$ python -q
>>> import numpy as np
>>> import numpy.linalg as la
>>> np.set_printoptions(precision=2, suppress=True, linewidth=100, legacy="1.25")
>>> def tidy(a):
...     return np.round(a, 2) + 0
... 
>>> E = np.load("test15.npy")
>>> E
array([[  0,  -3,   1,  15],
       [  3,   0,  17,   7],
       [ -1, -17,   0,  -5],
       [-15,  -7,   5,   0]])
>>> other = np.array([[5, 4], [0, -2]])
>>> W2 = np.kron(other, E)
>>> tidy(la.norm(W2, 2)), tidy(la.norm(other, 2) * la.norm(E, 2))
(137.19, 137.19)
>>> W2.shape
(8, 8)
>>> W2
array([[  0, -15,   5,  75,   0, -12,   4,  60],
       [ 15,   0,  85,  35,  12,   0,  68,  28],
       [ -5, -85,   0, -25,  -4, -68,   0, -20],
       [-75, -35,  25,   0, -60, -28,  20,   0],
       [  0,   0,   0,   0,   0,   6,  -2, -30],
       [  0,   0,   0,   0,  -6,   0, -34, -14],
       [  0,   0,   0,   0,   2,  34,   0,  10],
       [  0,   0,   0,   0,  30,  14, -10,   0]])
>>> arr = np.loadtxt("layer5.csv", delimiter=",")
>>> arr
array([[ 1., -1., -1.,  1., -1.,  1.,  1., -1.],
       [ 1., -1.,  1., -1.,  1., -1.,  1., -1.],
       [ 1.,  1., -1., -1.,  1.,  1., -1., -1.]])
>>> Uu, sigma, Vt = la.svd(arr, full_matrices=False)
>>> tidy(sigma)
array([2.83, 2.83, 2.83])
>>> tidy(sigma / sigma[0])
array([1., 1., 1.])
>>> tidy(Vt @ Vt.T)
array([[1., 0., 0.],
       [0., 1., 0.],
       [0., 0., 1.]])
>>> tidy(Uu.T @ arr @ Vt.T)
array([[2.83, 0.  , 0.  ],
       [0.  , 2.83, 0.  ],
       [0.  , 0.  , 2.83]])
>>> tidy(Uu.T @ Uu)
array([[1., 0., 0.],
       [0., 1., 0.],
       [0., 0., 1.]])
>>> tidy(np.cumsum(sigma ** 2) / np.sum(sigma ** 2))
array([0.33, 0.67, 1.  ])
>>> M = np.load("data.npy")
>>> M
array([[ 3,  2, -3],
       [-3, -1,  3],
       [-2, -3,  0]])
>>> q, R = la.qr(M)
>>> q.shape, R.shape
((3, 3), (3, 3))
>>> tidy(np.abs(np.diag(R)))
array([4.69, 1.94, 0.66])
>>> tidy(q)
array([[-0.64,  0.02,  0.77],
       [ 0.64, -0.54,  0.55],
       [ 0.43,  0.84,  0.33]])
>>> np.kron(np.eye(2, dtype=int), M)
array([[ 3,  2, -3,  0,  0,  0],
       [-3, -1,  3,  0,  0,  0],
       [-2, -3,  0,  0,  0,  0],
       [ 0,  0,  0,  3,  2, -3],
       [ 0,  0,  0, -3, -1,  3],
       [ 0,  0,  0, -2, -3,  0]])
>>> tidy(la.det(M.T))
-6.0
>>> tidy(la.eigvals(M).sum().real)
2.0
>>> tidy(la.eigvals(M))
array([ 1.37+2.48j,  1.37-2.48j, -0.75+0.j  ])
>>> np.einsum("ij,ji->", M, M)
-8
>>> tidy(la.det(M[::-1]))
6.0
>>> tidy(la.norm(M, 1)), tidy(la.norm(M, np.inf))
(8.0, 8.0)
>>> tidy(la.norm(M[0], 1)), tidy(la.norm(M[0], np.inf))
(8.0, 3.0)
>>> tidy(la.norm(M, axis=0))
array([4.69, 3.74, 4.24])
>>> def softmax(z):
...     e = np.exp(z - z.max(axis=-1, keepdims=True))
...     return e / e.sum(axis=-1, keepdims=True)
... 
>>> tidy(softmax(10 * M[0]))
array([1., 0., 0.])
>>> softmax(M).sum(axis=1)
array([1., 1., 1.])
>>> att = M @ M.T / np.sqrt(3)
>>> tidy(softmax(att + np.triu(np.full(att.shape, -np.inf), 1)))
array([[1.  , 0.  , 0.  ],
       [0.  , 1.  , 0.  ],
       [0.  , 0.09, 0.91]])
>>> softmax(att).round(6).argmax(axis=1)
array([0, 1, 2])
>>> tidy(softmax(att))
array([[1.  , 0.  , 0.  ],
       [0.  , 1.  , 0.  ],
       [0.  , 0.09, 0.91]])
>>> X = np.load("w.npy")
>>> X
array([[2, 5, 5, 3],
       [0, 3, 5, 0],
       [0, 0, 0, 0],
       [0, 0, 0, 2]])
>>> tidy(softmax(arr[2] + 3))
array([0.22, 0.22, 0.03, 0.03, 0.22, 0.22, 0.03, 0.03])
>>> tidy(softmax(10 * arr[2]))
array([0.25, 0.25, 0.  , 0.  , 0.25, 0.25, 0.  , 0.  ])
>>> att = arr @ arr.T / np.sqrt(8)
>>> tidy(softmax(att + np.triu(np.full(att.shape, -np.inf), 1)))
array([[1.  , 0.  , 0.  ],
       [0.06, 0.94, 0.  ],
       [0.05, 0.05, 0.89]])
>>> la.norm(X, axis=1).argmax()
0
>>> tidy(la.norm(X, "nuc"))
13.57
>>> tidy(la.norm(X) ** 2 / la.norm(X, 2) ** 2)
1.11
>>> tidy(la.norm(X, 1)), tidy(la.norm(X, np.inf))
(10.0, 15.0)
>>> tidy(la.norm(X[0] - X[1]))
4.12
>>> X[0] @ X[1]
40
>>> np.einsum("ii->", X)
7
>>> np.poly(X)
array([  1.,  -7.,  16., -12.,   0.])
>>> tidy(la.det(2 * X)), tidy(la.det(X))
(0.0, 0.0)
>>> tidy(la.eigvals(X))
array([2., 3., 0., 2.])
>>> np.kron(np.eye(2, dtype=int), X)
array([[2, 5, 5, 3, 0, 0, 0, 0],
       [0, 3, 5, 0, 0, 0, 0, 0],
       [0, 0, 0, 0, 0, 0, 0, 0],
       [0, 0, 0, 2, 0, 0, 0, 0],
       [0, 0, 0, 0, 2, 5, 5, 3],
       [0, 0, 0, 0, 0, 3, 5, 0],
       [0, 0, 0, 0, 0, 0, 0, 0],
       [0, 0, 0, 0, 0, 0, 0, 2]])
>>> Uu, sigma, Vt = la.svd(X)
>>> V = Vt[:(sigma > 1e-8).sum()]
>>> rng = np.random.default_rng(7030)
>>> vec = X[3] + -2 * X[0] + rng.integers(2) * np.eye(4)[2]
>>> vec
array([ -4., -10.,  -9.,  -4.])
>>> tidy(la.norm(vec - V.T @ V @ vec))
0.39
>>> tidy(V.T @ V)
array([[ 0.58,  0.42, -0.25,  0.  ],
       [ 0.42,  0.58,  0.25,  0.  ],
       [-0.25,  0.25,  0.85,  0.  ],
       [ 0.  ,  0.  ,  0.  ,  1.  ]])
>>> la.matrix_rank(np.vstack([X, vec]))
4
>>> np.allclose(V.T @ V @ vec, vec)
False
>>> T = np.stack([X, 3 * X, X[::-1]])
>>> tidy(la.det(T))
array([0., 0., 0.])
>>> la.matrix_rank(T.reshape(3, -1))
2
>>> tidy(la.norm(T, axis=(1, 2)))
array([10.05, 30.15, 10.05])
>>> K = np.diag(np.array([3, 0, 3])) + 3 * np.eye(3, k=1) + 3 * np.eye(3, k=-1)
>>> K
array([[3., 3., 0.],
       [3., 0., 3.],
       [0., 3., 3.]])
>>> ev, V = la.eig(K)
>>> tidy(ev)
array([-3.,  3.,  6.])
>>> tidy(np.sort(la.eigvals(la.inv(K))))
array([-0.33,  0.17,  0.33])
>>> tidy(np.sort(la.eigvals(K.T)))
array([-3.,  3.,  6.])
>>> F = np.load("arr.npy")
>>> F
array([[ 0,  0, -2,  2,  0, -1, -1],
       [-1,  0,  0, -2,  2,  0, -1],
       [-1, -1,  0,  0, -2,  2,  0],
       [ 0, -1, -1,  0,  0, -2,  2],
       [ 2,  0, -1, -1,  0,  0, -2],
       [-2,  2,  0, -1, -1,  0,  0],
       [ 0, -2,  2,  0, -1, -1,  0]])
>>> q, R = la.qr(F)
>>> tidy(q.T @ q)
array([[1., 0., 0., 0., 0., 0., 0.],
       [0., 1., 0., 0., 0., 0., 0.],
       [0., 0., 1., 0., 0., 0., 0.],
       [0., 0., 0., 1., 0., 0., 0.],
       [0., 0., 0., 0., 1., 0., 0.],
       [0., 0., 0., 0., 0., 1., 0.],
       [0., 0., 0., 0., 0., 0., 1.]])
>>> q.shape, R.shape
((7, 7), (7, 7))
>>> tidy(q @ R)
array([[ 0.,  0., -2.,  2.,  0., -1., -1.],
       [-1.,  0.,  0., -2.,  2.,  0., -1.],
       [-1., -1.,  0.,  0., -2.,  2.,  0.],
       [ 0., -1., -1.,  0.,  0., -2.,  2.],
       [ 2.,  0., -1., -1.,  0.,  0., -2.],
       [-2.,  2.,  0., -1., -1.,  0.,  0.],
       [ 0., -2.,  2.,  0., -1., -1.,  0.]])
>>> G = F.T @ F
>>> tidy(la.svd(F, compute_uv=False) ** 2)
array([17.43, 17.43, 12.02, 12.02,  4.  ,  3.55,  3.55])
>>> np.allclose(G, G.T)
True
>>> (F @ F.T).shape
(7, 7)
>>> la.matrix_rank(G)
7
>>> np.trace(G), (F ** 2).sum()
(70, 70)
>>> G
array([[10, -3, -2,  2,  2, -2, -3],
       [-3, 10, -3, -2,  2,  2, -2],
       [-2, -3, 10, -3, -2,  2,  2],
       [ 2, -2, -3, 10, -3, -2,  2],
       [ 2,  2, -2, -3, 10, -3, -2],
       [-2,  2,  2, -2, -3, 10, -3],
       [-3, -2,  2,  2, -2, -3, 10]])
>>> r0 = np.array([1, -5, 9])
>>> np.polyval(r0, G[5])
array([23,  3,  3, 23, 33, 59, 33])
>>> np.array([np.convolve(row, r0, "same") for row in G])
array([[-53, 103, -15, -26,   6,  25,  -3],
       [ 25, -80, 103, -15, -26,   6,  28],
       [  7,   7, -80, 103, -15, -26,   8],
       [-12,  25,   7, -80, 103, -15, -28],
       [ -8,   6,  25,   7, -80, 103, -17],
       [ 12, -26,   6,  25,   7, -80, 105],
       [ 13, -15, -26,   6,  25,   7, -77]])
>>> labels = rng.permutation(7)
>>> other = F[:, labels] * rng.choice([-1, 1], 7)
>>> other
array([[ 0, -1, -2,  1,  0,  2,  0],
       [-2, -1,  2,  0,  0,  0,  1],
       [ 2,  0,  0, -2,  1,  0,  1],
       [ 0,  2,  0,  2,  1,  1,  0],
       [ 0, -2,  1,  0,  0,  1, -2],
       [ 1,  0,  1,  0, -2,  0,  2],
       [ 1,  0,  0,  1,  2, -2,  0]])
>>> Uu, _, Vt = la.svd(F.T @ other)
>>> tidy(la.lstsq(F, other)[0])
array([[ 0.,  0.,  0.,  0.,  0.,  0., -1.],
       [ 0.,  0.,  0.,  0., -1.,  0.,  0.],
       [ 0.,  0.,  0.,  0.,  0., -1.,  0.],
       [ 0.,  0., -1.,  0.,  0.,  0.,  0.],
       [-1.,  0.,  0.,  0.,  0.,  0.,  0.],
       [ 0.,  0.,  0., -1.,  0.,  0.,  0.],
       [ 0.,  1.,  0.,  0.,  0.,  0.,  0.]])
>>> other = la.inv(E)
>>> tidy(E @ other)
array([[1., 0., 0., 0.],
       [0., 1., 0., 0.],
       [0., 0., 1., 0.],
       [0., 0., 0., 1.]])
>>> tidy(la.cond(E))
1.68
>>> tidy(la.det(E) * other)
array([[    0.,  1315.,  1841., -4471.],
       [-1315.,     0., -3945.,   263.],
       [-1841.,  3945.,     0.,   789.],
       [ 4471.,  -263.,  -789.,     0.]])
>>> tidy(la.slogdet(E)[0])
1.0
>>> data = np.loadtxt("x.csv", delimiter=",")
>>> data
array([[-5., -8., -8.,  0.,  0.],
       [-6., -7.,  8.,  0.,  0.],
       [-3., -7., -3.,  0.,  0.],
       [ 0.,  0.,  0.,  2., -3.],
       [ 0.,  0.,  0.,  5., -5.]])
>>> vec = np.array([3, 1, 0, 2, 0])
>>> data @ np.ones(5)
array([-21.,  -5., -13.,  -1.,   0.])
>>> np.sign((data @ vec).round(6))
array([-1., -1., -1.,  1.,  1.])
>>> data @ np.eye(5)[0]
array([-5., -6., -3.,  0.,  0.])
>>> data * vec
array([[-15.,  -8.,  -0.,   0.,   0.],
       [-18.,  -7.,   0.,   0.,   0.],
       [ -9.,  -7.,  -0.,   0.,   0.],
       [  0.,   0.,   0.,   4.,  -0.],
       [  0.,   0.,   0.,  10.,  -0.]])
>>> data @ (2 * vec)
array([-46., -50., -32.,   8.,  20.])
>>> data @ vec
array([-23., -25., -16.,   4.,  10.])
>>> np.einsum("ij,j->i", data, vec)
array([-23., -25., -16.,   4.,  10.])
>>> W = np.array([[-2, 0, -1, -2, 1, 1],
...     [0, -1, -1, 1, -2, 1],
...     [-2, 1, 2, 2, 0, 1],
...     [-1, 1, -1, 2, -1, 1],
...     [-1, -2, -2, 0, 1, 2]])
>>> coef = np.array([3, 0, 0, 1, 2, 1])
>>> H = np.maximum(data @ W + coef, 0)
>>> la.matrix_rank(H)
5
>>> (H > 0).mean(axis=0)
array([0.8, 0.8, 0.8, 0.6, 0.6, 0. ])
>>> W2 = np.array([[-7, -1], [4, 1], [-3, 3], [9, 6], [9, 1], [5, 0]])
>>> W @ W2
array([[ 13, -12],
       [ -5,   0],
       [ 35,  21],
       [ 28,  10],
       [ 24,  -6]])
>>> H @ W2
array([[-86., -16.],
       [261., 244.],
       [ 16.,  14.],
       [ 37.,  46.],
       [123.,  93.]])
>>> (H @ W2).round(6).argmax(axis=1)
array([1, 0, 0, 1, 0])
>>> tidy(softmax(data[2]))
array([0.02, 0.  , 0.02, 0.48, 0.48])
>>> tidy(softmax(10 * data[2]))
array([0. , 0. , 0. , 0.5, 0.5])
>>> att = data @ data.T / np.sqrt(5)
>>> softmax(att).round(6).argmax(axis=1)
array([0, 1, 0, 4, 4])
>>> tidy(softmax(att + np.triu(np.full(att.shape, -np.inf), 1)))
array([[1.  , 0.  , 0.  , 0.  , 0.  ],
       [0.  , 1.  , 0.  , 0.  , 0.  ],
       [1.  , 0.  , 0.  , 0.  , 0.  ],
       [0.  , 0.  , 0.  , 0.99, 0.  ],
       [0.  , 0.  , 0.  , 0.  , 1.  ]])
>>> mat = np.load("mat.npy")
>>> mat
array([[-1, -1, -1],
       [-1, -2, -2],
       [-1, -2, -3]])
>>> tidy(la.norm(arr, 2))
2.83
>>> tidy(la.norm(arr[2] - arr[0]))
4.0
>>> la.norm(arr, axis=1).argmax()
0
>>> tidy(la.norm(arr[2], 1)), tidy(la.norm(arr[2], np.inf))
(8.0, 1.0)
>>> tidy(la.norm(arr, axis=0))
array([1.73, 1.73, 1.73, 1.73, 1.73, 1.73, 1.73, 1.73])
>>> arr[2] @ arr[0]
0.0
